>>> import numpy as np
>>> from numpy import linalg as LA
>>> np.set_printoptions(precision=2, suppress=True, linewidth=200, sign=" ")
>>> J = np.load("m.npy")
>>> J
array([[ -0.01,  19.97, -11.95],
       [ -0.15,  19.44, -11.19],
       [ -0.47,  18.19,  -9.44],
       [ -0.51,  18.06,  -9.25],
       [ -1.13,  15.36,  -5.71],
       [ -2.11,   7.01,   2.21],
       [ -1.78,   3.62,   3.1 ],
       [ -1.71,   3.31,   3.06],
       [ -1.37,   2.2 ,   2.65],
       [  0.31,  -0.29,  -0.58],
       [  0.61,  -0.59,  -0.83],
       [  0.62,  -0.6 ,  -0.8 ],
       [  0.63,  -0.64,  -0.7 ],
       [  0.33,  -0.88,   1.41],
       [ -0.62,  -1.2 ,   5.79],
       [ -0.73,  -1.24,   6.27],
       [ -3.64,  -2.24,  18.42],
       [ -7.54,  -3.81,  34.17]])
>>> hat = J @ LA.solve(J.T @ J, J.T)
>>> np.diag(hat)
array([ 0.25,  0.23,  0.19,  0.19,  0.14,  0.16,  0.12,  0.12,  0.08,  0.01,  0.04,  0.05,  0.06,  0.12,  0.15,  0.15,  0.25,  0.69])
>>> np.allclose(hat @ hat, hat)
True
>>> d = LA.norm(J[:, None] - J[None], axis=-1)
>>> LA.matrix_rank(d ** 2)
np.int64(5)
>>> d.mean(axis=1).argmax()
np.int64(17)
>>> d[:5, :5]
array([[ 0.  ,  0.94,  3.11,  3.34,  7.84],
       [ 0.94,  0.  ,  2.17,  2.41,  6.9 ],
       [ 3.11,  2.17,  0.  ,  0.23,  4.73],
       [ 3.34,  2.41,  0.23,  0.  ,  4.5 ],
       [ 7.84,  6.9 ,  4.73,  4.5 ,  0.  ]])
>>> print(d.shape)
(18, 18)
>>> print(np.unravel_index(d.round(6).argmax(), d.shape))
(np.int64(0), np.int64(17))
>>> np.flatnonzero(d[7] < d.mean() / 2)
array([  5,   6,   7,   8,   9,  10,  11,  12,  13,  14,  15])
>>> LA.matrix_rank(J, rtol=0.1)
np.int64(2)
>>> round(np.log10(LA.cond(J)))
2
>>> LA.cond(J) > 100
np.False_
>>> W0 = np.loadtxt("sample13.csv", delimiter=",")
>>> print(W0)
[[ 1.25  0.24 -1.02  0.47  0.11  0.17]
 [ 0.24  0.62  0.23 -0.34  0.48 -0.25]
 [-1.02  0.23  3.05 -0.62 -0.73 -0.3 ]
 [ 0.47 -0.34 -0.62  1.12  0.25  0.19]
 [ 0.11  0.48 -0.73  0.25  1.51 -0.33]
 [ 0.17 -0.25 -0.3   0.19 -0.33  1.44]]
>>> print(np.round(LA.norm(W0[1] - W0[5]), 2))
2.2
>>> np.round(LA.norm(W0, 1), 2), round(LA.norm(W0, np.inf), 2)
(np.float64(5.96), np.float64(5.96))
>>> round(W0[1] @ W0[5], 2)
np.float64(-0.76)
>>> LA.norm(W0, axis=0)
array([ 1.71,  0.95,  3.38,  1.44,  1.8 ,  1.55])
>>> print(np.round(LA.norm(W0[1], 1), 2), round(float(LA.norm(W0[1], np.inf)), 2))
2.17 0.62
>>> np.unravel_index(np.abs(J).argmax(), J.shape)
(np.int64(17), np.int64(2))
>>> LA.svd(J, compute_uv=False)
array([ 54.67,  30.96,   1.5 ])
>>> J.sum(axis=0)
array([-19.27,  95.67,  26.63])
>>> J.mean(axis=0)
array([-1.07,  5.32,  1.48])
>>> Uu, sigma, Vh = LA.svd(W0)
>>> V = Vh[:(sigma > 1e-8).sum()]
>>> rng = np.random.default_rng(1766)
>>> vec = W0[5] + 4 * W0[1] + rng.integers(2) * np.eye(6)[0]
>>> vec
array([ 1.14,  2.22,  0.63, -1.18,  1.61,  0.45])
>>> LA.matrix_rank(np.vstack([W0, vec]))
np.int64(5)
>>> np.round(V.T @ V, 2) + 0
array([[ 0.83,  0.3 , -0.09,  0.15, -0.15,  0.  ],
       [ 0.3 ,  0.48,  0.15, -0.26,  0.26,  0.  ],
       [-0.09,  0.15,  0.96,  0.07, -0.07,  0.  ],
       [ 0.15, -0.26,  0.07,  0.87,  0.13,  0.  ],
       [-0.15,  0.26, -0.07,  0.13,  0.87,  0.  ],
       [ 0.  ,  0.  ,  0.  ,  0.  ,  0.  ,  1.  ]])
>>> np.diag(V.T @ V)
array([ 0.83,  0.48,  0.96,  0.87,  0.87,  1.  ])
>>> print(np.allclose(V.T @ V @ vec, vec))
True
>>> rank = LA.matrix_rank(W0)
>>> rank
np.int64(5)
>>> ns = LA.svd(W0)[2][rank:].T
>>> np.round(ns[:, 0] / ns[np.abs(ns[:, 0]).round(6).argmax(), 0], 2) + 0
array([-0.57,  1.  , -0.29,  0.5 , -0.5 ,  0.  ])
>>> [int(LA.matrix_rank(W0[:, :j + 1])) for j in range(6)]
[1, 2, 3, 4, 4, 5]
>>> mat = np.load("out18.npy")
>>> print(mat)
[[ -2.  -4.   3.  -2.]
 [  3.  -5.   4.  -1.]
 [  6. -10.   9.  -4.]
 [  2. -10.   9.  -6.]]
>>> u, v = mat[2], mat[0]
>>> u @ u
np.float64(233.0)
>>> pr = (u @ v) / (u @ u) * u
>>> round(LA.norm(u + v) ** 2 + LA.norm(u - v) ** 2, 2)
np.float64(532.0)
>>> pr
array([ 1.62, -2.7 ,  2.43, -1.08])
